% ipython --no-banner

In [1]: import numpy as np

In [2]: np.set_printoptions(precision=1, suppress=True, linewidth=100, legacy="1.25")

In [3]: def rnd(a):
   ...:     return np.round(a, 1) + 0
   ...: 

In [4]: A = np.load("sample6.npy")

In [5]: A
Out[5]: 
array([[ 1,  5, -2,  6, -1],
       [ 1,  5, -2,  6, -1],
       [ 5,  3,  5,  6, -2],
       [ 1, -4, -2,  4, -1],
       [ 2,  5,  7, -1, -4],
       [-5, -3, -5,  2,  1],
       [-4, -6, -3,  7,  4],
       [-3, -2, -9,  4,  0],
       [ 3,  1,  5, -5, -4],
       [ 0,  1,  4,  9,  3],
       [-5, -2, -1, 11,  4],
       [ 2,  1, -4,  2, -1],
       [ 2,  1, -4,  2, -1],
       [ 2,  1, -4,  2, -1],
       [-5, -3, -5,  2,  1],
       [ 2,  5,  7, -1, -4],
       [ 0,  0,  0,  0,  0],
       [ 0,  0,  0,  0,  0],
       [-6,  1, -3,  6,  1],
       [ 0,  0,  0,  0,  0],
       [-1,  4,  2,  4,  0],
       [ 3,  1,  5, -5, -4],
       [ 4,  6,  3,  1, -5],
       [ 0,  0,  0,  0,  0],
       [-5, -3, -5,  2,  1],
       [ 0,  0,  0,  0,  0],
       [ 0,  1,  4,  9,  3],
       [ 0,  0,  0,  0,  0],
       [ 0,  0,  0,  0,  0],
       [-1,  3, -2,  3, -4],
       [ 0,  0,  0,  0,  0],
       [-6,  1, -3,  6,  1],
       [ 4,  6,  3,  1, -5],
       [ 2,  1, -4,  2, -1],
       [ 0,  1,  4,  9,  3]])

In [6]: # rows 0 and 1 are equal

In [7]: basis = A[[9, 29]].astype(float)

In [8]: for _ in range(6):
   ...:     labels = np.linalg.norm(A[:, None] - basis, axis=-1).argmin(axis=1)
   ...:     basis = np.array([A[labels == j].mean(axis=0) for j in range(2)])
   ...: 

In [9]: labels
Out[9]: 
array([1, 1, 0, 1, 1, 1, 0, 1, 1, 0, 0, 1, 1, 1, 1, 1, 1, 1, 1, 1, 1, 1, 1, 1, 1, 1, 0, 1, 1, 1, 1,
       1, 1, 1, 0])

In [10]: np.abs(basis[1] - basis[0]).argmax()
Out[10]: 3

In [11]: rnd(basis)
Out[11]: 
array([[-0.7, -0.3,  2.2,  8.5,  2.5],
       [-0.1,  1.1, -0.8,  1.5, -1.1]])

In [12]: rnd(basis[1] - basis[0])
Out[12]: array([ 0.6,  1.4, -2.9, -7. , -3.6])

In [13]: rnd(np.linalg.norm(basis, 1)), rnd(np.linalg.norm(basis, np.inf))
Out[13]: (10.0, 14.2)

In [14]: rnd(np.linalg.norm(basis) ** 2 / np.linalg.norm(basis, 2) ** 2)
Out[14]: 1.1

In [15]: rnd(basis[1] @ basis[0])
Out[15]: 7.9

In [16]: rnd(np.linalg.norm(basis[1], 1)), rnd(np.linalg.norm(basis[1], np.inf))
Out[16]: (4.6, 1.5)

In [17]: rnd(np.linalg.norm(basis, 2))
Out[17]: 9.2

In [18]: vec = np.array([0, 2, 3, 3, 2])

In [19]: target = A @ vec

In [20]: rnd(np.linalg.pinv(A) @ A)
Out[20]: 
array([[1., 0., 0., 0., 0.],
       [0., 1., 0., 0., 0.],
       [0., 0., 1., 0., 0.],
       [0., 0., 0., 1., 0.],
       [0., 0., 0., 0., 1.]])

In [21]: target
Out[21]: 
array([ 20,  20,  35,  -4,  20, -13,   8, -19,  -6,  47,  34,  -6,  -6,  -6, -13,  20,   0,   0,
        13,   0,  26,  -6,  14,   0, -13,   0,  47,   0,   0,   1,   0,  13,  14,  -6,  47])

In [22]: rng = np.random.default_rng(542)

In [23]: target = target + 0.1 * rng.normal(size=35)

In [24]: rnd(target)
Out[24]: 
array([ 19.8,  20. ,  35. ,  -4. ,  20. , -13. ,   8.1, -19.2,  -6.1,  46.9,  34. ,  -5.9,  -5.9,
        -6. , -13. ,  19.9,   0.1,   0. ,  13.1,  -0.1,  26. ,  -6. ,  14. ,   0.2, -13.2,  -0.1,
        46.9,   0.1,   0. ,   1.1,   0. ,  13. ,  14. ,  -5.9,  46.8])

In [25]: b, *_ = np.linalg.lstsq(A, target)

In [26]: [round(float(np.linalg.norm(np.linalg.solve(A.T @ A + lam * np.eye(5), A.T @ target))), 2) for lam in (0, 1, 10, 100)]
Out[26]: [5.09, 5.07, 4.91, 4.07]

In [27]: rnd(A.T @ (target - A @ b))
Out[27]: array([0., 0., 0., 0., 0.])

In [28]: rnd(np.linalg.norm(target - A @ b))
Out[28]: 0.5
